$ python3 -q
>>> import numpy as np
>>> np.set_printoptions(precision=3, suppress=True, linewidth=200)
>>> tidy = lambda a: np.round(a, 3) + 0
>>> data = np.load("data.npy")
>>> data
array([[ 23.961,  26.924, -11.756,   6.028, -12.088, -15.018],
       [  7.995,   8.828,  -3.947,   2.018,  -4.129,  -4.932],
       [  0.07 ,   0.067,   0.147,  -0.178,  -0.133,  -0.036],
       [  0.058,  -0.048,   0.07 ,  -0.078,   0.147,  -0.008],
       [ 23.972,  26.882, -12.086,   5.819, -12.007, -15.051],
       [ 15.993,  18.013,  -8.108,   3.956,  -7.974,  -9.942],
       [  8.038,   8.99 ,  -4.116,   1.955,  -4.016,  -5.186],
       [ 15.916,  18.053,  -8.076,   3.918,  -7.941, -10.17 ],
       [ 16.072,  18.136,  -8.015,   4.053,  -8.219,  -9.999],
       [ -0.086,   0.069,  -0.069,  -0.042,   0.05 ,  -0.01 ]])
>>> f, g = data[3], data[2]
>>> tidy(f @ g)
np.float64(0.006)
>>> tidy(f @ f)
np.float64(0.038)
>>> p = (f @ g) / (f @ f) * f
>>> tidy(np.linalg.norm(f + g) ** 2 + np.linalg.norm(f - g) ** 2)
np.float64(0.24)
>>> np.linalg.matrix_rank(np.outer(f, g))
np.int64(1)
>>> tidy(p)
array([ 0.009, -0.007,  0.011, -0.012,  0.022, -0.001])
>>> feats = np.load("layer17.npy")
>>> tidy(feats)
array([[ 1.   ,  0.   ,  0.   ],
       [ 0.   ,  0.966,  0.259],
       [ 0.   , -0.259,  0.966]])
>>> f = np.array([-2, 3, 5])
>>> A2 = feats + np.outer(f, np.eye(3)[1])
>>> tidy(A2)
array([[ 1.   , -2.   ,  0.   ],
       [ 0.   ,  3.966,  0.259],
       [ 0.   ,  4.741,  0.966]])
>>> hat = np.triu(np.array([[1, 2, 0], [1, 2, 1], [1, 0, 1]]), 1) + np.eye(3)
>>> A2 = hat @ feats @ np.linalg.inv(hat)
>>> tidy(np.poly(A2))
array([ 1.   , -2.932,  2.932, -1.   ])
>>> tidy(A2)
array([[ 1.   , -0.068,  0.586],
       [ 0.   ,  0.707,  0.518],
       [ 0.   , -0.259,  1.225]])
>>> tidy(hat @ feats - feats @ hat)
array([[ 0.   , -0.068,  0.518],
       [ 0.   , -0.259,  0.   ],
       [ 0.   ,  0.   ,  0.259]])
>>> X = np.load("case3.npy")
>>> X
array([[6., 1., 1., 1., 1., 1., 1.],
       [1., 6., 1., 1., 1., 1., 1.],
       [1., 1., 6., 1., 1., 1., 1.],
       [1., 1., 1., 6., 1., 1., 1.],
       [1., 1., 1., 1., 6., 1., 1.],
       [1., 1., 1., 1., 1., 6., 1.],
       [1., 1., 1., 1., 1., 1., 6.]])
>>> np.allclose(X @ X.T, X.T @ X)
True
>>> tidy(np.linalg.det(X))
np.float64(187500.0)
>>> tidy(np.abs(np.linalg.eigvals(X)).max())
np.float64(12.0)
>>> X @ X
array([[42., 17., 17., 17., 17., 17., 17.],
       [17., 42., 17., 17., 17., 17., 17.],
       [17., 17., 42., 17., 17., 17., 17.],
       [17., 17., 17., 42., 17., 17., 17.],
       [17., 17., 17., 17., 42., 17., 17.],
       [17., 17., 17., 17., 17., 42., 17.],
       [17., 17., 17., 17., 17., 17., 42.]])
>>> X.inv()
Traceback (most recent call last):
  File "<python-input-28>", line 1, in <module>
    X.inv()
    ^^^^^
AttributeError: 'numpy.ndarray' object has no attribute 'inv'
>>> (X + X.T) / 2
array([[6., 1., 1., 1., 1., 1., 1.],
       [1., 6., 1., 1., 1., 1., 1.],
       [1., 1., 6., 1., 1., 1., 1.],
       [1., 1., 1., 6., 1., 1., 1.],
       [1., 1., 1., 1., 6., 1., 1.],
       [1., 1., 1., 1., 1., 6., 1.],
       [1., 1., 1., 1., 1., 1., 6.]])
>>> f = np.array([2, 1, 2, 3, 0, 1, 3])
>>> A2 = X + np.outer(f, np.eye(7)[0])
>>> np.linalg.matrix_rank(A2 - X)
np.int64(1)
>>> A2
array([[8., 1., 1., 1., 1., 1., 1.],
       [2., 6., 1., 1., 1., 1., 1.],
       [3., 1., 6., 1., 1., 1., 1.],
       [4., 1., 1., 6., 1., 1., 1.],
       [1., 1., 1., 1., 6., 1., 1.],
       [2., 1., 1., 1., 1., 6., 1.],
       [4., 1., 1., 1., 1., 1., 6.]])
>>> A2 = X / np.linalg.norm(X, axis=1, keepdims=True)
>>> G = A2 @ A2.T
>>> tidy(G[2])
array([0.405, 0.405, 1.   , 0.405, 0.405, 0.405, 0.405])
>>> np.argwhere(np.triu(np.abs(G) > 0.95, 1))
array([], shape=(0, 2), dtype=int64)
>>> tidy(np.linalg.norm(A2, axis=1))
array([1., 1., 1., 1., 1., 1., 1.])
>>> rng = np.random.default_rng(620195)
>>> J = np.array([[3, -4, 3, 5, -5, 4, -2],
...     [-2, -1, 0, 3, -2, 3, 2],
...     [1, 3, 4, 1, 0, 0, -4],
...     [0, -2, -1, -4, 4, -4, 0]]) * (rng.random((4, 7)) < 0.3)
>>> J
array([[ 3,  0,  3,  0, -5,  4,  0],
       [ 0,  0,  0,  0,  0,  3,  0],
       [ 1,  3,  4,  0,  0,  0,  0],
       [ 0,  0, -1, -4,  0, -4,  0]])
>>> f, g = J[0], J[1]
>>> f @ f
np.int64(59)
>>> f @ g
np.int64(12)
>>> p = (f @ g) / (f @ f) * f
>>> tidy(p)
array([ 0.61 ,  0.   ,  0.61 ,  0.   , -1.017,  0.814,  0.   ])
>>> tidy((g - p) @ f)
np.float64(0.0)
>>> tidy(np.linalg.norm(f + g) ** 2 + np.linalg.norm(f - g) ** 2)
np.float64(136.0)
>>> A2 = J[0, 0] * J[1:] - np.outer(J[1:, 0], J[0])
>>> A2
array([[  0,   0,   0,   0,   0,   9,   0],
       [  0,   9,   9,   0,   5,  -4,   0],
       [  0,   0,  -3, -12,   0, -12,   0]])
>>> np.flatnonzero(~A2.round(6).any(axis=1))
array([], dtype=int64)
>>> np.linalg.matrix_rank(A2), np.linalg.matrix_rank(J)
(np.int64(3), np.int64(4))
>>> A2 = np.linalg.inv(X)
>>> tidy(X @ A2)
array([[1., 0., 0., 0., 0., 0., 0.],
       [0., 1., 0., 0., 0., 0., 0.],
       [0., 0., 1., 0., 0., 0., 0.],
       [0., 0., 0., 1., 0., 0., 0.],
       [0., 0., 0., 0., 1., 0., 0.],
       [0., 0., 0., 0., 0., 1., 0.],
       [0., 0., 0., 0., 0., 0., 1.]])
>>> tidy(A2)
array([[ 0.183, -0.017, -0.017, -0.017, -0.017, -0.017, -0.017],
       [-0.017,  0.183, -0.017, -0.017, -0.017, -0.017, -0.017],
       [-0.017, -0.017,  0.183, -0.017, -0.017, -0.017, -0.017],
       [-0.017, -0.017, -0.017,  0.183, -0.017, -0.017, -0.017],
       [-0.017, -0.017, -0.017, -0.017,  0.183, -0.017, -0.017],
       [-0.017, -0.017, -0.017, -0.017, -0.017,  0.183, -0.017],
       [-0.017, -0.017, -0.017, -0.017, -0.017, -0.017,  0.183]])
>>> tidy(np.linalg.inv(A2))
array([[6., 1., 1., 1., 1., 1., 1.],
       [1., 6., 1., 1., 1., 1., 1.],
       [1., 1., 6., 1., 1., 1., 1.],
       [1., 1., 1., 6., 1., 1., 1.],
       [1., 1., 1., 1., 6., 1., 1.],
       [1., 1., 1., 1., 1., 6., 1.],
       [1., 1., 1., 1., 1., 1., 6.]])
>>> G = J.T @ J
>>> tidy(np.linalg.eigvalsh(G)[::-1])
array([77.331, 27.692, 18.69 ,  3.287,  0.   ,  0.   ,  0.   ])
>>> tidy(np.linalg.svd(J, compute_uv=False) ** 2)
array([77.331, 27.692, 18.69 ,  3.287])
>>> np.allclose(G, G.T)
True
>>> np.linalg.matrix_rank(G)
np.int64(4)
>>> x0 = np.array([0, -2, -8, 1, -2, -3, 3])
>>> h1 = np.maximum(J @ x0, 0)
>>> J * (h1 > 1e-9)[:, None]
array([[ 0,  0,  0,  0,  0,  0,  0],
       [ 0,  0,  0,  0,  0,  0,  0],
       [ 0,  0,  0,  0,  0,  0,  0],
       [ 0,  0, -1, -4,  0, -4,  0]])
>>> h1
array([ 0,  0,  0, 16])
>>> tidy(np.tanh(J @ x0))
array([-1., -1., -1.,  1.])
>>> J.T @ h1
array([  0,   0, -16, -64,   0, -64,   0])
>>> mat = np.load("mat.npy")
>>> mat
array([[ 1,  0,  0,  0,  0,  0,  0,  0],
       [ 3,  1,  0,  0,  0,  0,  0,  0],
       [-2, -2,  1,  0,  0,  0,  0,  0],
       [-2, -2,  3,  1,  0,  0,  0,  0],
       [-1, -3,  1,  0,  1,  0,  0,  0],
       [ 0,  3,  0, -3,  2,  1,  0,  0],
       [ 2, -1, -1, -2, -1,  0,  1,  0],
       [ 1, -1, -2,  1, -3,  2,  0,  1]])
>>> t = np.radians(36)
>>> r_ = np.eye(8)
>>> r_[7, 7] = r_[0, 0] = np.cos(t)
>>> r_[7, 0], r_[0, 7] = -np.sin(t), np.sin(t)
>>> tidy(r_)
array([[ 0.809,  0.   ,  0.   ,  0.   ,  0.   ,  0.   ,  0.   ,  0.588],
       [ 0.   ,  1.   ,  0.   ,  0.   ,  0.   ,  0.   ,  0.   ,  0.   ],
       [ 0.   ,  0.   ,  1.   ,  0.   ,  0.   ,  0.   ,  0.   ,  0.   ],
       [ 0.   ,  0.   ,  0.   ,  1.   ,  0.   ,  0.   ,  0.   ,  0.   ],
       [ 0.   ,  0.   ,  0.   ,  0.   ,  1.   ,  0.   ,  0.   ,  0.   ],
       [ 0.   ,  0.   ,  0.   ,  0.   ,  0.   ,  1.   ,  0.   ,  0.   ],
       [ 0.   ,  0.   ,  0.   ,  0.   ,  0.   ,  0.   ,  1.   ,  0.   ],
       [-0.588,  0.   ,  0.   ,  0.   ,  0.   ,  0.   ,  0.   ,  0.809]])
>>> A2 = mat @ r_.T
>>> tidy(np.linalg.svd(mat, compute_uv=False)), tidy(np.linalg.svd(A2, compute_uv=False))
(array([7.004, 5.693, 3.274, 2.926, 1.865, 1.325, 0.141, 0.008]), array([7.004, 5.693, 3.274, 2.926, 1.865, 1.325, 0.141, 0.008]))
>>> tidy(np.linalg.det(r_)), tidy(np.trace(r_))
(np.float64(1.0), np.float64(7.618))
>>> np.allclose(np.linalg.norm(mat, axis=1), np.linalg.norm(A2, axis=1))
True
>>> tidy(np.linalg.det(mat))
np.float64(1.0)
>>> (mat + mat.T) / 2
array([[ 1. ,  1.5, -1. , -1. , -0.5,  0. ,  1. ,  0.5],
       [ 1.5,  1. , -1. , -1. , -1.5,  1.5, -0.5, -0.5],
       [-1. , -1. ,  1. ,  1.5,  0.5,  0. , -0.5, -1. ],
       [-1. , -1. ,  1.5,  1. ,  0. , -1.5, -1. ,  0.5],
       [-0.5, -1.5,  0.5,  0. ,  1. ,  1. , -0.5, -1.5],
       [ 0. ,  1.5,  0. , -1.5,  1. ,  1. ,  0. ,  1. ],
       [ 1. , -0.5, -0.5, -1. , -0.5,  0. ,  1. ,  0. ],
       [ 0.5, -0.5, -1. ,  0.5, -1.5,  1. ,  0. ,  1. ]])
>>> np.prod(np.diag(mat)), tidy(np.linalg.det(mat))
(np.int64(1), np.float64(1.0))
>>> [int(np.linalg.matrix_rank(np.linalg.matrix_power(mat, p))) for p in range(1, 9)]
[8, 8, 8, 8, 8, 8, 8, 8]
>>> tidy(np.sort(np.linalg.eigvals(mat)))
array([1., 1., 1., 1., 1., 1., 1., 1.])
>>> mat @ mat
array([[  1,   0,   0,   0,   0,   0,   0,   0],
       [  6,   1,   0,   0,   0,   0,   0,   0],
       [-10,  -4,   1,   0,   0,   0,   0,   0],
       [-16, -10,   6,   1,   0,   0,   0,   0],
       [-13,  -8,   2,   0,   1,   0,   0,   0],
       [ 13,   6,  -7,  -6,   4,   1,   0,   0],
       [  8,   7,  -9,  -4,  -2,   0,   1,   0],
       [  4,  15,  -4,  -4,  -2,   4,   0,   1]])
>>> tidy(np.einsum("ii->", feats))
np.float64(2.932)
>>> tidy(np.linalg.det(2 * feats)), tidy(np.linalg.det(feats))
(np.float64(8.0), np.float64(1.0))
>>> tidy(np.linalg.det(feats.T))
np.float64(1.0)
>>> tidy(np.linalg.eigvals(feats))
array([0.966+0.259j, 0.966-0.259j, 1.   +0.j   ])
>>> tidy(np.linalg.eigvals(feats).sum().real)
np.float64(2.932)
>>> tidy(np.poly(feats))
array([ 1.   , -2.932,  2.932, -1.   ])
>>> tidy(np.kron(np.eye(2, dtype=int), feats))
array([[ 1.   ,  0.   ,  0.   ,  0.   ,  0.   ,  0.   ],
       [ 0.   ,  0.966,  0.259,  0.   ,  0.   ,  0.   ],
       [ 0.   , -0.259,  0.966,  0.   ,  0.   ,  0.   ],
       [ 0.   ,  0.   ,  0.   ,  1.   ,  0.   ,  0.   ],
       [ 0.   ,  0.   ,  0.   ,  0.   ,  0.966,  0.259],
       [ 0.   ,  0.   ,  0.   ,  0.   , -0.259,  0.966]])
>>> W0 = np.load("run0.npy")
>>> W0
array([[ 1,  1,  2,  0,  0,  2,  0, -1,  1],
       [ 2,  1, -2,  0,  0, -2,  0, -2, -1],
       [-1, -1,  0,  0,  0,  1,  0,  2,  2],
       [ 0,  0,  0, -2,  1,  0, -2,  0,  0],
       [ 0,  0,  0,  0, -2,  0, -2,  0,  0],
       [ 1, -1,  2,  0,  0,  0,  0,  1,  1],
       [ 0,  0,  0,  0,  2,  0,  2,  0,  0],
       [ 1,  1,  0,  0,  0,  0,  0,  0, -1],
       [ 1,  0,  1,  0,  0,  1,  0,  2,  0]])
>>> G = W0.T @ W0
>>> (W0 @ W0.T).shape
(9, 9)
>>> tidy(np.linalg.eigvalsh(G)[::-1])
array([33.504, 17.   , 13.643,  8.   ,  6.092,  3.5  ,  2.224,  0.036,  0.   ])
>>> x0 = np.array([0, 0, 1, 3, 5, 1, 5, 3, 0])
>>> h1 = np.maximum(W0 @ x0, 0)
>>> np.maximum(W0 @ (3 * x0), 0)
array([ 3,  0, 21,  0,  0, 15, 60,  0, 24])
>>> W0 * (h1 > 1e-9)[:, None]
array([[ 1,  1,  2,  0,  0,  2,  0, -1,  1],
       [ 0,  0,  0,  0,  0,  0,  0,  0,  0],
       [-1, -1,  0,  0,  0,  1,  0,  2,  2],
       [ 0,  0,  0,  0,  0,  0,  0,  0,  0],
       [ 0,  0,  0,  0,  0,  0,  0,  0,  0],
       [ 1, -1,  2,  0,  0,  0,  0,  1,  1],
       [ 0,  0,  0,  0,  2,  0,  2,  0,  0],
       [ 0,  0,  0,  0,  0,  0,  0,  0,  0],
       [ 1,  0,  1,  0,  0,  1,  0,  2,  0]])
>>> h1
array([ 1,  0,  7,  0,  0,  5, 20,  0,  8])
